$ ipython --no-banner

In [1]: import numpy as np

In [2]: np.set_printoptions(precision=2, suppress=True, linewidth=160)

In [3]: tidy = lambda a: np.round(a, 2) + 0

In [4]: W0 = np.loadtxt("block18.csv", delimiter=",")

In [5]: W0
Out[5]: 
array([[ 11.09, -13.95,  -5.6 ,  -7.15],
       [  8.19,  11.72,   0.14,  13.99],
       [  7.88,   6.28,  -9.8 ,  14.23],
       [  5.16,  11.36, -15.44,   2.4 ],
       [ -0.88,  -8.21, -14.76, -10.67],
       [  5.79,   6.97,   8.54,  15.65],
       [ -8.94, -15.71,   3.86,  -7.63],
       [-10.38,   7.54, -12.72,  -8.57],
       [ -1.78, -18.83,   0.28,   6.48],
       [ -6.46,  15.87,   6.56,   7.96],
       [  4.57,  -7.74,  -5.  , -17.15],
       [-14.86,  -1.67, -12.92,   3.09],
       [-10.34, -15.98,   2.32,   5.7 ],
       [ -6.74,  -8.72,   5.44, -15.78],
       [ -3.06,  17.88,  -5.85,   6.06],
       [  1.54,   5.12,  12.13, -14.98],
       [  8.04,   2.63,  -2.82, -17.9 ],
       [ -8.81,   2.2 ,  -1.07,  17.79],
       [-16.03,  -5.04, -10.19,  -3.73],
       [ -4.68,  14.25,  -4.08,  12.58],
       [  9.53,  16.56,  -5.65,   1.75],
       [ -1.43,   2.15, -13.74, -14.3 ],
       [ -3.72,   6.53,  18.22,   3.4 ]])

In [6]: dist = np.linalg.norm(W0[:, None] - W0[None], axis=-1)

In [7]: np.flatnonzero(dist[5] < dist.mean() / 2)
Out[7]: array([1, 5])

In [8]: tidy(dist[:5, :5])
Out[8]: 
array([[ 0.  , 33.87, 29.9 , 29.39, 16.51],
       [33.87,  0.  , 11.34, 19.66, 36.19],
       [29.9 , 11.34,  0.  , 14.32, 30.52],
       [29.39, 19.66, 14.32,  0.  , 24.31],
       [16.51, 36.19, 30.52, 24.31,  0.  ]])

In [9]: dist.shape
Out[9]: (23, 23)

In [10]: dist[5].round(6).argsort(kind="stable")[:4]
Out[10]: array([ 5,  1,  9, 19])

In [11]: dist.mean(axis=1).argmax()
Out[11]: np.int64(22)

In [12]: (dist + 1e9 * np.eye(23)).round(6).argmin(axis=1)
Out[12]: array([10,  5,  1, 20, 21,  1, 13, 21, 12, 19, 16, 18,  8,  6, 19, 16, 10, 19, 11, 14,  3,  4,  9])
